% ipython --no-banner

In [1]: import numpy as np

In [2]: import numpy.linalg as la

In [3]: np.set_printoptions(precision=3, suppress=True, linewidth=100)

In [4]: J = np.load("a.npy")

In [5]: J
Out[5]: 
array([[ 1.992, -2.03 ,  0.983,  3.004,  2.017],
       [ 1.975, -2.029,  1.015,  3.044,  2.007],
       [ 1.975, -2.008,  1.003,  2.979,  1.982],
       [ 2.002, -1.973,  0.973,  2.994,  2.001],
       [ 2.005, -1.992,  0.985,  2.974,  2.006],
       [ 1.966, -2.007,  1.004,  3.008,  2.002],
       [ 2.   , -1.992,  1.015,  3.008,  1.989],
       [ 2.002, -1.992,  0.981,  2.981,  1.958],
       [ 2.011, -1.994,  0.961,  3.003,  2.006],
       [ 2.011, -2.005,  0.975,  2.999,  1.983],
       [ 1.999, -1.991,  0.951,  2.993,  1.963],
       [ 1.995, -2.013,  1.019,  3.03 ,  1.993],
       [ 1.984, -2.038,  1.007,  2.997,  2.02 ],
       [ 0.029, -2.034, -0.965,  2.974,  1.986],
       [ 0.026, -2.024, -1.03 ,  3.02 ,  1.986],
       [ 0.041, -2.028, -1.002,  3.022,  2.047],
       [ 0.019, -2.017, -1.029,  3.021,  1.998],
       [-0.012, -1.987, -1.005,  2.993,  2.006],
       [ 0.017, -1.997, -0.969,  3.045,  2.02 ],
       [-0.005, -1.995, -1.033,  2.98 ,  1.957],
       [-0.021, -1.971, -0.97 ,  2.987,  2.005],
       [-0.021, -1.996, -1.036,  2.998,  2.024],
       [ 0.028, -1.984, -0.971,  3.   ,  1.996],
       [ 0.016, -2.043, -0.997,  3.049,  1.997],
       [-0.009, -2.024, -1.002,  3.012,  1.984],
       [ 0.019, -2.01 , -0.988,  2.997,  1.979]])

In [6]: x0 = np.array([2, 0, 1, 2, 2])

In [7]: y = J @ x0

In [8]: np.round(la.solve(J.T @ J, J.T @ y), 3) + 0
Out[8]: array([2., 0., 1., 2., 2.])

In [9]: np.round(la.pinv(J) @ J, 3) + 0
Out[9]: 
array([[1., 0., 0., 0., 0.],
       [0., 1., 0., 0., 0.],
       [0., 0., 1., 0., 0.],
       [0., 0., 0., 1., 0.],
       [0., 0., 0., 0., 1.]])

In [10]: rng = np.random.default_rng(225)

In [11]: y = y + 0.3 * rng.normal(size=26)

In [12]: y
Out[12]: 
array([15.456, 14.693, 14.389, 14.689, 14.902, 15.089, 14.872, 15.517, 14.749, 14.81 , 14.688,
       15.261, 15.092,  8.469,  9.358,  9.017,  8.953,  9.702,  9.273,  8.628,  8.143,  8.631,
        9.459,  9.227,  8.63 ,  9.051])

In [13]: beta, *_ = la.lstsq(J, y)

In [14]: np.round(J.T @ (y - J @ beta), 3) + 0
Out[14]: array([0., 0., 0., 0., 0.])

In [15]: [round(float(la.norm(la.solve(J.T @ J + lam * np.eye(5), J.T @ y))), 2) for lam in (0, 1, 10, 100)]
Out[15]: [5.34, 3.26, 3.1, 2.41]

In [16]: beta.round()
Out[16]: array([ 4.,  1., -1.,  4., -1.])
